$ ipython --no-banner

In [1]: import numpy as np

In [2]: np.set_printoptions(precision=3, suppress=True, linewidth=140)

In [3]: data = np.loadtxt("sample11.csv", delimiter=",")

In [4]: print(data)
[[ 1. -1.]
 [ 1.  0.]
 [ 1.  1.]
 [ 1.  2.]
 [ 1.  3.]]

In [5]: w1 = np.array([[-5, 2, -8, -2], [4, 9, 8, -8]])

In [6]: c = np.array([0, 2, 2, 5])

In [7]: act = np.maximum(data @ w1 + c, 0)

In [8]: (act > 0).astype(int)
Out[8]: 
array([[0, 0, 0, 1],
       [0, 1, 0, 1],
       [0, 1, 1, 0],
       [1, 1, 1, 0],
       [1, 1, 1, 0]])

In [9]: (act > 0).mean(axis=0)
Out[9]: array([0.4, 0.8, 0.6, 0.4])

In [10]: Z = np.array([[0, 3, 1], [3, 2, 2], [1, 3, 2], [1, 1, 1]])

In [11]: act @ Z
Out[11]: 
array([[ 11.,  11.,  11.],
       [ 15.,  11.,  11.],
       [ 41.,  32.,  30.],
       [ 76.,  83.,  67.],
       [111., 137., 105.]])

In [12]: (act @ Z).round(6).argmax(axis=1)
Out[12]: array([0, 0, 0, 1, 1])

In [13]: out = data / np.linalg.norm(data, axis=1, keepdims=True)

In [14]: C2 = out @ out.T

In [15]: np.argwhere(np.triu(np.abs(C2) > 0.95, 1))
Out[15]: array([[3, 4]])

In [16]: C2[3]
Out[16]: array([-0.316,  0.447,  0.949,  1.   ,  0.99 ])

In [17]: u, v = data[3], data[2]

In [18]: u @ u
Out[18]: np.float64(5.0)

In [19]: p = (u @ v) / (u @ u) * u

In [20]: print(np.outer(u, v))
[[1. 1.]
 [2. 2.]]

In [21]: q = data.astype(float).copy()

In [22]: for j in range(2):
    ...:     q[:, j] -= q[:, :j] @ (q[:, :j].T @ q[:, j])
    ...:     q[:, j] /= np.linalg.norm(q[:, j])
    ...: 

In [23]: q
Out[23]: 
array([[ 0.447, -0.632],
       [ 0.447, -0.316],
       [ 0.447,  0.   ],
       [ 0.447,  0.316],
       [ 0.447,  0.632]])

In [24]: np.round(q.T @ data, 3) + 0
Out[24]: 
array([[2.236, 2.236],
       [0.   , 3.162]])

In [25]: theta = np.deg2rad(160)

In [26]: feats = np.eye(5)

In [27]: feats[np.ix_([4, 2], [4, 2])] = [[np.cos(theta), -np.sin(theta)], [np.sin(theta), np.cos(theta)]]

In [28]: feats
Out[28]: 
array([[ 1.   ,  0.   ,  0.   ,  0.   ,  0.   ],
       [ 0.   ,  1.   ,  0.   ,  0.   ,  0.   ],
       [ 0.   ,  0.   , -0.94 ,  0.   ,  0.342],
       [ 0.   ,  0.   ,  0.   ,  1.   ,  0.   ],
       [ 0.   ,  0.   , -0.342,  0.   , -0.94 ]])

In [29]: out = data / np.sqrt((data ** 2).mean(axis=1, keepdims=True))

In [30]: out[3]
Out[30]: array([0.632, 1.265])

In [31]: np.linalg.matrix_rank(data - data.mean(axis=1, keepdims=True))
Out[31]: np.int64(1)

In [32]: data - data.mean(axis=1, keepdims=True)
Out[32]: 
array([[ 1. , -1. ],
       [ 0.5, -0.5],
       [ 0. ,  0. ],
       [-0.5,  0.5],
       [-1. ,  1. ]])

In [33]: feats.inv()
---------------------------------------------------------------------------
AttributeError                            Traceback (most recent call last)
Cell In[33], line 1
----> 1 feats.inv()

AttributeError: 'numpy.ndarray' object has no attribute 'inv'

In [34]: (feats - feats.T) / 2
Out[34]: 
array([[ 0.   ,  0.   ,  0.   ,  0.   ,  0.   ],
       [ 0.   ,  0.   ,  0.   ,  0.   ,  0.   ],
       [ 0.   ,  0.   ,  0.   ,  0.   ,  0.342],
       [ 0.   ,  0.   ,  0.   ,  0.   ,  0.   ],
       [ 0.   ,  0.   , -0.342,  0.   ,  0.   ]])

In [35]: np.round(np.linalg.det(feats), 3)
Out[35]: np.float64(1.0)

In [36]: np.allclose(feats, feats.T)
Out[36]: False

In [37]: (feats + feats.T) / 2
Out[37]: 
array([[ 1.  ,  0.  ,  0.  ,  0.  ,  0.  ],
       [ 0.  ,  1.  ,  0.  ,  0.  ,  0.  ],
       [ 0.  ,  0.  , -0.94,  0.  ,  0.  ],
       [ 0.  ,  0.  ,  0.  ,  1.  ,  0.  ],
       [ 0.  ,  0.  ,  0.  ,  0.  , -0.94]])

In [38]: np.linalg.matrix_power(feats, 2)
Out[38]: 
array([[ 1.   ,  0.   ,  0.   ,  0.   ,  0.   ],
       [ 0.   ,  1.   ,  0.   ,  0.   ,  0.   ],
       [ 0.   ,  0.   ,  0.766,  0.   , -0.643],
       [ 0.   ,  0.   ,  0.   ,  1.   ,  0.   ],
       [ 0.   ,  0.   ,  0.643,  0.   ,  0.766]])

In [39]: round(np.trace(feats), 3)
Out[39]: np.float64(1.121)

In [40]: feats @ feats
Out[40]: 
array([[ 1.   ,  0.   ,  0.   ,  0.   ,  0.   ],
       [ 0.   ,  1.   ,  0.   ,  0.   ,  0.   ],
       [ 0.   ,  0.   ,  0.766,  0.   , -0.643],
       [ 0.   ,  0.   ,  0.   ,  1.   ,  0.   ],
       [ 0.   ,  0.   ,  0.643,  0.   ,  0.766]])

In [41]: def softmax(z):
    ...:     e = np.exp(z - z.max(axis=-1, keepdims=True))
    ...:     return e / e.sum(axis=-1, keepdims=True)
    ...: 

In [42]: print(softmax(feats).sum(axis=1))
[1. 1. 1. 1. 1.]

In [43]: S = feats @ feats.T / np.sqrt(5)

In [44]: softmax(S)
Out[44]: 
array([[0.281, 0.18 , 0.18 , 0.18 , 0.18 ],
       [0.18 , 0.281, 0.18 , 0.18 , 0.18 ],
       [0.18 , 0.18 , 0.281, 0.18 , 0.18 ],
       [0.18 , 0.18 , 0.18 , 0.281, 0.18 ],
       [0.18 , 0.18 , 0.18 , 0.18 , 0.281]])

In [45]: softmax(S)[4] @ feats
Out[45]: array([ 0.18 ,  0.18 , -0.265,  0.18 , -0.203])

In [46]: softmax(S + np.triu(np.full(S.shape, -np.inf), 1))
Out[46]: 
array([[1.   , 0.   , 0.   , 0.   , 0.   ],
       [0.39 , 0.61 , 0.   , 0.   , 0.   ],
       [0.281, 0.281, 0.439, 0.   , 0.   ],
       [0.219, 0.219, 0.219, 0.343, 0.   ],
       [0.18 , 0.18 , 0.18 , 0.18 , 0.281]])

In [47]: softmax(S).round(6).argmax(axis=1)
Out[47]: array([0, 1, 2, 3, 4])

In [48]: x = np.array([-4, -2, 2, -4, 5])

In [49]: [p for p in range(1, 25) if np.allclose(np.linalg.matrix_power(feats, p), np.eye(5))]
Out[49]: [9, 18]

In [50]: np.abs(np.linalg.eigvals(feats))
Out[50]: array([1., 1., 1., 1., 1.])

In [51]: print(np.linalg.inv(feats))
[[ 1.     0.     0.     0.     0.   ]
 [ 0.     1.     0.     0.     0.   ]
 [-0.    -0.    -0.94  -0.    -0.342]
 [ 0.     0.     0.     1.     0.   ]
 [-0.    -0.     0.342 -0.    -0.94 ]]

In [52]: np.round(np.linalg.det(feats), 3)
Out[52]: np.float64(1.0)

In [53]: m1 = np.load("data.npy")

In [54]: m1
Out[54]: 
array([[ 0.874, -0.173,  0.017, -0.104, -0.209,  0.159, -0.026],
       [-0.173,  0.506,  0.164,  0.04 , -0.25 ,  0.035, -0.357],
       [ 0.017,  0.164,  0.92 , -0.086,  0.009,  0.078,  0.18 ],
       [-0.104,  0.04 , -0.086,  0.787, -0.197,  0.259,  0.206],
       [-0.209, -0.25 ,  0.009, -0.197,  0.65 ,  0.288,  0.002],
       [ 0.159,  0.035,  0.078,  0.259,  0.288,  0.672, -0.196],
       [-0.026, -0.357,  0.18 ,  0.206,  0.002, -0.196,  0.591]])

In [55]: # rank 5

In [56]: left, sigma, vt = np.linalg.svd(m1)

In [57]: np.argmax(sigma[:-1] / (sigma[1:] + 1e-6)) + 1
Out[57]: np.int64(5)

In [58]: out = left[:, :5] @ np.diag(sigma[:5]) @ vt[:5]

In [59]: round(np.abs(m1 - out).max(), 3)
Out[59]: np.float64(0.0)

In [60]: C2 = m1.T @ m1

In [61]: (m1 @ m1.T).shape
Out[61]: (7, 7)

In [62]: np.linalg.matrix_rank(C2)
Out[62]: np.int64(5)

In [63]: round(np.trace(C2), 3), round((m1 ** 2).sum(), 3)
Out[63]: (np.float64(5.0), np.float64(5.0))

In [64]: print(C2)
[[ 0.874 -0.173  0.017 -0.104 -0.209  0.159 -0.026]
 [-0.173  0.506  0.164  0.04  -0.25   0.035 -0.357]
 [ 0.017  0.164  0.92  -0.086  0.009  0.078  0.18 ]
 [-0.104  0.04  -0.086  0.787 -0.197  0.259  0.206]
 [-0.209 -0.25   0.009 -0.197  0.65   0.288  0.002]
 [ 0.159  0.035  0.078  0.259  0.288  0.672 -0.196]
 [-0.026 -0.357  0.18   0.206  0.002 -0.196  0.591]]

In [65]: np.diag(C2)
Out[65]: array([0.874, 0.506, 0.92 , 0.787, 0.65 , 0.672, 0.591])

In [66]: np.allclose(C2, C2.T)
Out[66]: True

In [67]: np.round(np.linalg.eigvalsh(C2)[::-1], 3) + 0
Out[67]: array([1., 1., 1., 1., 1., 0., 0.])

In [68]: q, r_ = np.linalg.qr(feats)

In [69]: r_
Out[69]: 
array([[ 1.,  0.,  0.,  0.,  0.],
       [ 0.,  1.,  0.,  0.,  0.],
       [ 0.,  0.,  1.,  0.,  0.],
       [ 0.,  0.,  0.,  1.,  0.],
       [ 0.,  0.,  0.,  0., -1.]])

In [70]: np.round(q.T @ q, 3) + 0
Out[70]: 
array([[1., 0., 0., 0., 0.],
       [0., 1., 0., 0., 0.],
       [0., 0., 1., 0., 0.],
       [0., 0., 0., 1., 0.],
       [0., 0., 0., 0., 1.]])

In [71]: np.allclose(r_.T @ r_, feats.T @ feats)
Out[71]: True

In [72]: q @ r_
Out[72]: 
array([[ 1.   ,  0.   ,  0.   ,  0.   ,  0.   ],
       [ 0.   ,  1.   ,  0.   ,  0.   ,  0.   ],
       [ 0.   ,  0.   , -0.94 ,  0.   ,  0.342],
       [ 0.   ,  0.   ,  0.   ,  1.   ,  0.   ],
       [ 0.   ,  0.   , -0.342,  0.   , -0.94 ]])

In [73]: abs(r_[0, 0]), round(np.linalg.norm(feats[:, 0]), 3)
Out[73]: (np.float64(1.0), np.float64(1.0))

In [74]: u = np.array([1, -1, 1, -1, -3])

In [75]: out = r_ + np.outer(u, np.eye(5)[0])

In [76]: np.linalg.matrix_rank(out - r_)
Out[76]: np.int64(1)

In [77]: out
Out[77]: 
array([[ 2.,  0.,  0.,  0.,  0.],
       [-1.,  1.,  0.,  0.,  0.],
       [ 1.,  0.,  1.,  0.,  0.],
       [-1.,  0.,  0.,  1.,  0.],
       [-3.,  0.,  0.,  0., -1.]])

In [78]: m1.sum(axis=0)
Out[78]: array([ 0.539, -0.035,  1.283,  0.906,  0.293,  1.295,  0.4  ])

In [79]: m1[:, 7]
---------------------------------------------------------------------------
IndexError                                Traceback (most recent call last)
Cell In[79], line 1
----> 1 m1[:, 7]

IndexError: index 7 is out of bounds for axis 1 with size 7

In [80]: m1.sum(axis=1)
Out[80]: array([ 0.539, -0.035,  1.283,  0.906,  0.293,  1.295,  0.4  ])

In [81]: np.round(np.linalg.norm(m1), 3)
Out[81]: np.float64(2.236)

In [82]: m1.shape
Out[82]: (7, 7)

In [83]: np.unravel_index(np.abs(m1).argmax(), m1.shape)
Out[83]: (np.int64(2), np.int64(2))

In [84]: F = np.array([[2, 0, 5, 3, 5],
    ...:     [0, -2, 3, 1, 3],
    ...:     [4, 2, 7, 5, 7],
    ...:     [1, -1, 4, 2, 4],
    ...:     [1, -1, 4, 2, 4],
    ...:     [2, 0, 5, 3, 5]])

In [85]: t3 = np.stack([F, 4 * F, F[::-1]])

In [86]: np.linalg.norm(t3, axis=(1, 2))
Out[86]: array([19.183, 76.733, 19.183])

In [87]: t3.sum(axis=0)
Out[87]: 
array([[ 12,   0,  30,  18,  30],
       [  1, -11,  19,   7,  19],
       [ 21,   9,  39,  27,  39],
       [  9,  -3,  27,  15,  27],
       [  5,  -7,  23,  11,  23],
       [ 12,   0,  30,  18,  30]])

In [88]: np.linalg.matrix_rank(t3.reshape(3, -1))
Out[88]: np.int64(2)

In [89]: (t3 @ F.T).shape
Out[89]: (3, 6, 6)

In [90]: left, sigma, vt = np.linalg.svd(F)

In [91]: np.argmax(sigma[:-1] / (sigma[1:] + 1e-6)) + 1
Out[91]: np.int64(2)

In [92]: sigma.round(3) + 0
Out[92]: array([18.808,  3.775,  0.   ,  0.   ,  0.   ])

In [93]: out = left[:, :2] @ np.diag(sigma[:2]) @ vt[:2]

In [94]: print(np.linalg.matrix_rank(F, rtol=0.05))
2

In [95]: round(np.linalg.norm(F - out) / np.linalg.norm(F), 3)
Out[95]: np.float64(0.0)

In [96]: np.linalg.matrix_rank(out)
Out[96]: np.int64(2)

In [97]: round(np.abs(F - out).max(), 3)
Out[97]: np.float64(0.0)

In [98]: print(np.allclose(F[:-1].T @ np.linalg.lstsq(F[:-1].T, F[-1])[0], F[-1]))
True

In [99]: np.unique(F.round(6), axis=0).shape
Out[99]: (4, 5)

In [100]: mat = np.loadtxt("m.csv", delimiter=",")

In [101]: mat
Out[101]: 
array([[ 0.642, -0.135,  0.62 ,  0.42 ,  0.087, -0.029],
       [-0.183,  0.148,  0.392, -0.17 , -0.601, -0.633],
       [-0.642, -0.455,  0.228,  0.532, -0.111,  0.183],
       [ 0.   ,  0.708, -0.222,  0.614, -0.249,  0.1  ],
       [ 0.092, -0.281, -0.471,  0.365,  0.238, -0.708],
       [ 0.367, -0.415, -0.373,  0.02 , -0.707,  0.232]])

In [102]: # columns are unit length and at right angles

In [103]: x = np.array([2, 3, 3, 3, 0, 1])

In [104]: target = mat @ x

In [105]: c, lr = np.zeros(6), 1 / np.linalg.norm(mat, 2) ** 2

In [106]: for i in range(200):
     ...:     c -= lr * mat.T @ (mat @ c - target)
     ...:     if i % 50 == 0: print(i, round(np.linalg.norm(mat @ c - target), 3))
     ...: 
0 0.0
50 0.0
100 0.0
150 0.0

In [107]: c.round(3) + 0
Out[107]: array([2., 3., 3., 3., 0., 1.])

In [108]: np.round(np.linalg.cond(mat), 3)
Out[108]: np.float64(1.0)

In [109]: w1 = np.array([[1, 2], [0, 0], [0, 0], [0, 2], [0, 1], [2, 1]])

In [110]: c = np.array([3, -1])

In [111]: act = np.maximum(mat @ w1 + c, 0)

In [112]: (act > 0).astype(int)
Out[112]: 
array([[1, 1],
       [1, 0],
       [1, 0],
       [1, 1],
       [1, 0],
       [1, 0]])

In [113]: np.linalg.matrix_rank(act)
Out[113]: np.int64(2)

In [114]: act
Out[114]: 
array([[3.583, 1.182],
       [1.551, 0.   ],
       [2.724, 0.   ],
       [3.199, 0.079],
       [1.675, 0.   ],
       [3.831, 0.   ]])

In [115]: Z = np.array([[3, 0], [2, 1]])

In [116]: print(w1 @ Z)
[[7 2]
 [0 0]
 [0 0]
 [4 2]
 [2 1]
 [8 1]]

In [117]: act @ Z
Out[117]: 
array([[13.114,  1.182],
       [ 4.653,  0.   ],
       [ 8.173,  0.   ],
       [ 9.756,  0.079],
       [ 5.026,  0.   ],
       [11.493,  0.   ]])

In [118]: (act @ Z).round(6).argmax(axis=1)
Out[118]: array([0, 0, 0, 0, 0, 0])

In [119]: print(np.unravel_index(np.abs(mat).argmax(), mat.shape))
(np.int64(3), np.int64(1))

In [120]: print(np.count_nonzero(mat))
35

In [121]: mat.sum(axis=1)
Out[121]: array([ 1.605, -1.047, -0.264,  0.952, -0.765, -0.876])

In [122]: print(np.linalg.svd(mat, compute_uv=False))
[1. 1. 1. 1. 1. 1.]

In [123]: mat[6]
---------------------------------------------------------------------------
IndexError                                Traceback (most recent call last)
Cell In[123], line 1
----> 1 mat[6]

IndexError: index 6 is out of bounds for axis 0 with size 6

In [124]: np.linalg.rank(mat)
---------------------------------------------------------------------------
AttributeError                            Traceback (most recent call last)
Cell In[124], line 1
----> 1 np.linalg.rank(mat)

AttributeError: module 'numpy.linalg' has no attribute 'rank'

In [125]: np.linalg.matrix_rank(mat)
Out[125]: np.int64(6)

In [126]: round(float(np.abs(mat).max()), 3)
Out[126]: 0.708

In [127]: mat[:, 6]
---------------------------------------------------------------------------
IndexError                                Traceback (most recent call last)
Cell In[127], line 1
----> 1 mat[:, 6]

IndexError: index 6 is out of bounds for axis 1 with size 6
